$ ipython --no-banner

In [1]: import numpy as np

In [2]: np.set_printoptions(precision=3, suppress=True, linewidth=200, floatmode="fixed")

In [3]: def tidy(a):
   ...:     return np.round(a, 3) + 0
   ...: 

In [4]: arr = np.array([[1.3, 0.6, -1.1],
   ...:     [0.8, -0.3, 0.5],
   ...:     [1.3, 0.8, -0.5],
   ...:     [0.9, -1.1, 1.8],
   ...:     [-0.7, -0.3, -0.4],
   ...:     [1.4, 0.1, 0.2],
   ...:     [0.0, -2.1, -0.3],
   ...:     [0.9, 0.1, -1.5],
   ...:     [0.4, 0.7, -0.5],
   ...:     [0.6, 1.0, 1.2],
   ...:     [1.3, -1.6, -0.6],
   ...:     [-0.8, 1.6, -0.3],
   ...:     [0.1, 0.0, 0.6],
   ...:     [0.6, 1.3, 1.9],
   ...:     [1.9, -1.5, -0.1],
   ...:     [-0.2, 1.1, -1.2],
   ...:     [0.3, 0.7, 2.3]])

In [5]: arr[0] *= 3

In [6]: print(tidy(arr))
[[ 3.900  1.800 -3.300]
 [ 0.800 -0.300  0.500]
 [ 1.300  0.800 -0.500]
 [ 0.900 -1.100  1.800]
 [-0.700 -0.300 -0.400]
 [ 1.400  0.100  0.200]
 [ 0.000 -2.100 -0.300]
 [ 0.900  0.100 -1.500]
 [ 0.400  0.700 -0.500]
 [ 0.600  1.000  1.200]
 [ 1.300 -1.600 -0.600]
 [-0.800  1.600 -0.300]
 [ 0.100  0.000  0.600]
 [ 0.600  1.300  1.900]
 [ 1.900 -1.500 -0.100]
 [-0.200  1.100 -1.200]
 [ 0.300  0.700  2.300]]

In [7]: x = np.array([-2, 3, -3])

In [8]: target = arr @ x

In [9]: print(tidy(np.linalg.pinv(arr) @ arr))
[[1.000 0.000 0.000]
 [0.000 1.000 0.000]
 [0.000 0.000 1.000]]

In [10]: rng = np.random.default_rng(7768)

In [11]: target = target + 0.05 * rng.normal(size=17)

In [12]: print(tidy(target))
[  7.474  -3.976   1.262 -10.490   1.687  -3.070  -5.382   2.928   2.647  -1.777  -5.563   7.267  -2.022  -3.027  -7.923   7.334  -5.372]

In [13]: b, *_ = np.linalg.lstsq(arr, target)

In [14]: print(tidy(b))
[-1.994  2.982 -2.990]

In [15]: print([round(float(np.linalg.norm(np.linalg.solve(arr.T @ arr + lam * np.eye(3), arr.T @ target))), 2) for lam in (0, 1, 10, 100)])
[4.67, 4.46, 3.19, 0.86]

In [16]: print(tidy(arr.T @ (target - arr @ b)))
[0.000 0.000 0.000]

In [17]: print(tidy(np.linalg.norm(target - arr @ b)))
0.185

In [18]: print(np.linalg.matrix_rank(arr))
3

In [19]: print(tidy(np.diff(arr, axis=0)))
[[-3.100 -2.100  3.800]
 [ 0.500  1.100 -1.000]
 [-0.400 -1.900  2.300]
 [-1.600  0.800 -2.200]
 [ 2.100  0.400  0.600]
 [-1.400 -2.200 -0.500]
 [ 0.900  2.200 -1.200]
 [-0.500  0.600  1.000]
 [ 0.200  0.300  1.700]
 [ 0.700 -2.600 -1.800]
 [-2.100  3.200  0.300]
 [ 0.900 -1.600  0.900]
 [ 0.500  1.300  1.300]
 [ 1.300 -2.800 -2.000]
 [-2.100  2.600 -1.100]
 [ 0.500 -0.400  3.500]]

In [20]: print(tidy(arr - arr[0]))
[[ 0.000  0.000  0.000]
 [-3.100 -2.100  3.800]
 [-2.600 -1.000  2.800]
 [-3.000 -2.900  5.100]
 [-4.600 -2.100  2.900]
 [-2.500 -1.700  3.500]
 [-3.900 -3.900  3.000]
 [-3.000 -1.700  1.800]
 [-3.500 -1.100  2.800]
 [-3.300 -0.800  4.500]
 [-2.600 -3.400  2.700]
 [-4.700 -0.200  3.000]
 [-3.800 -1.800  3.900]
 [-3.300 -0.500  5.200]
 [-2.000 -3.300  3.200]
 [-4.100 -0.700  2.100]
 [-3.600 -1.100  5.600]]

In [21]: print(np.unravel_index(np.abs(arr).argmax(), arr.shape))
(np.int64(0), np.int64(0))

In [22]: print(tidy(np.linalg.svd(arr, compute_uv=False)))
[6.384 4.581 4.335]

In [23]: print(tidy(np.linalg.norm(arr)))
8.974

In [24]: print(tidy(arr.mean(axis=0)))
[ 0.747  0.135 -0.012]

In [25]: print(tidy(arr.sum(axis=0)))
[12.700  2.300 -0.200]

In [26]: print(arr.shape)
(17, 3)

In [27]: print(tidy(np.abs(arr).max()))
3.9

In [28]: print(np.count_nonzero(arr))
49

In [29]: F = np.load("a.npy")

In [30]: print(F)
[[-0.246 -1.557 -2.552]
 [-2.869  0.864  0.155]
 [ 1.345 -2.673 -0.220]
 [ 0.394  2.811  0.972]
 [ 1.906  2.189 -0.757]
 [ 0.808 -2.882 -0.202]
 [-2.108 -1.352 -1.652]
 [ 2.322  1.658  0.926]
 [ 2.791  0.664 -0.876]
 [ 2.654 -1.157 -0.786]
 [ 0.882  2.728  0.881]
 [ 0.760 -2.588  1.314]
 [-0.477 -2.003 -2.182]
 [-2.032 -0.925  2.004]
 [-1.607 -1.730  1.851]
 [ 1.255  1.006  2.532]
 [-1.154 -2.735  0.437]
 [ 1.719 -2.458 -0.051]]

In [31]: labels = F[:, 1] > np.median(F[:, 1])

In [32]: u = F[labels].mean(axis=0) - F[~labels].mean(axis=0)

In [33]: print(tidy(u))
[0.918 3.313 0.923]

In [34]: print(tidy((((F - F.mean(axis=0)) @ u > 0) == labels).mean()))
0.889

In [35]: print(np.argsort(-np.abs(u).round(6), kind="stable"))
[1 2 0]

In [36]: K = np.loadtxt("layer11.csv", delimiter=",")

In [37]: print(K)
[[ 0.857  1.243 -0.037]
 [-0.079  0.177  0.083]
 [ 0.754  0.630  0.091]
 [-0.681 -0.731  0.049]
 [ 0.868  0.779 -0.014]
 [-1.020 -0.790  0.172]
 [-0.705 -0.638  0.084]
 [ 0.687  0.483 -0.107]
 [-0.547 -0.494 -0.126]
 [-0.622 -0.443 -0.032]
 [ 0.524  0.507  0.099]
 [ 0.842  0.491  0.032]
 [-0.231 -0.280 -0.194]
 [-0.036 -0.101  0.184]
 [-1.099 -1.027 -0.158]
 [ 1.345  1.430  0.095]
 [-1.075 -0.979 -0.091]]

In [38]: Ac = K - K.mean(axis=0)

In [39]: V = np.linalg.svd(Ac)[2][:1]

In [40]: other = Ac - Ac @ V.T @ V

In [41]: print(np.linalg.norm(other, axis=1).round(6).argmax())
0

In [42]: print(tidy(np.diag(V.T @ V)))
[0.525 0.475 0.000]

In [43]: print(tidy(np.cov(Ac @ V.T, rowvar=False)))
1.228
